In [1]: import numpy as np

In [2]: np.set_printoptions(precision=2, suppress=True, linewidth=200)

In [3]: rnd = lambda a: np.round(a, 2) + 0

In [4]: F = np.array([[1.0, 0.7, 0.49, 0.34, 0.24],
   ...:     [0.7, 1.0, 0.7, 0.49, 0.34],
   ...:     [0.49, 0.7, 1.0, 0.7, 0.49],
   ...:     [0.34, 0.49, 0.7, 1.0, 0.7],
   ...:     [0.24, 0.34, 0.49, 0.7, 1.0]])

In [5]: u, g = F[4], F[1]

In [6]: print(rnd(u @ g))
1.53

In [7]: p = (u @ g) / (u @ u) * u

In [8]: print(rnd(np.outer(u, g)))
[[0.17 0.24 0.17 0.12 0.08]
 [0.24 0.34 0.24 0.17 0.12]
 [0.34 0.49 0.34 0.24 0.17]
 [0.49 0.7  0.49 0.34 0.24]
 [0.7  1.   0.7  0.49 0.34]]

In [9]: w, V = np.linalg.eigh(F)

In [10]: x0 = np.array([2, 3, 1, 1, 8])

In [11]: print(x0 @ F @ x0)
142.3

In [12]: print(rnd(V * np.sqrt(w) @ V.T))
[[0.91 0.35 0.19 0.11 0.07]
 [0.35 0.85 0.33 0.18 0.11]
 [0.19 0.33 0.85 0.33 0.19]
 [0.11 0.18 0.33 0.85 0.35]
 [0.07 0.11 0.19 0.35 0.91]]

In [13]: u = np.array([1, 2, 2])

In [14]: print(rnd(np.correlate(F[4], F[1], "full")))
[0.08 0.23 0.5  0.96 1.53 1.71 1.74 1.49 0.7 ]

In [15]: m1 = np.array([[0, -3, -14, 6], [3, 0, 10, 13], [14, -10, 0, -2], [-6, -13, 2, 0]])

In [16]: Y = m1 ** -1
---------------------------------------------------------------------------
ValueError                                Traceback (most recent call last)
Cell In[16], line 1
----> 1 Y = m1 ** -1

ValueError: Integers to negative integer powers are not allowed.

In [17]: Y = np.linalg.inv(m1)

In [18]: print(rnd(np.linalg.det(m1) * np.linalg.det(Y)))
1.0

In [19]: print((np.abs(Y) > 1e-9).astype(int))
[[0 1 1 1]
 [1 0 1 1]
 [1 1 0 1]
 [1 1 1 0]]

In [20]: print(rnd(m1 @ Y))
[[1. 0. 0. 0.]
 [0. 1. 0. 0.]
 [0. 0. 1. 0.]
 [0. 0. 0. 1.]]

In [21]: print(rnd(np.linalg.det(m1) * Y))
[[    0.   496.  3224. -2480.]
 [ -496.     0. -1488. -3472.]
 [-3224.  1488.     0.   744.]
 [ 2480.  3472.  -744.     0.]]

In [22]: print(np.allclose(Y, m1.T))
False

In [23]: print(rnd(np.linalg.inv(Y)))
[[  0.  -3. -14.   6.]
 [  3.   0.  10.  13.]
 [ 14. -10.   0.  -2.]
 [ -6. -13.   2.   0.]]
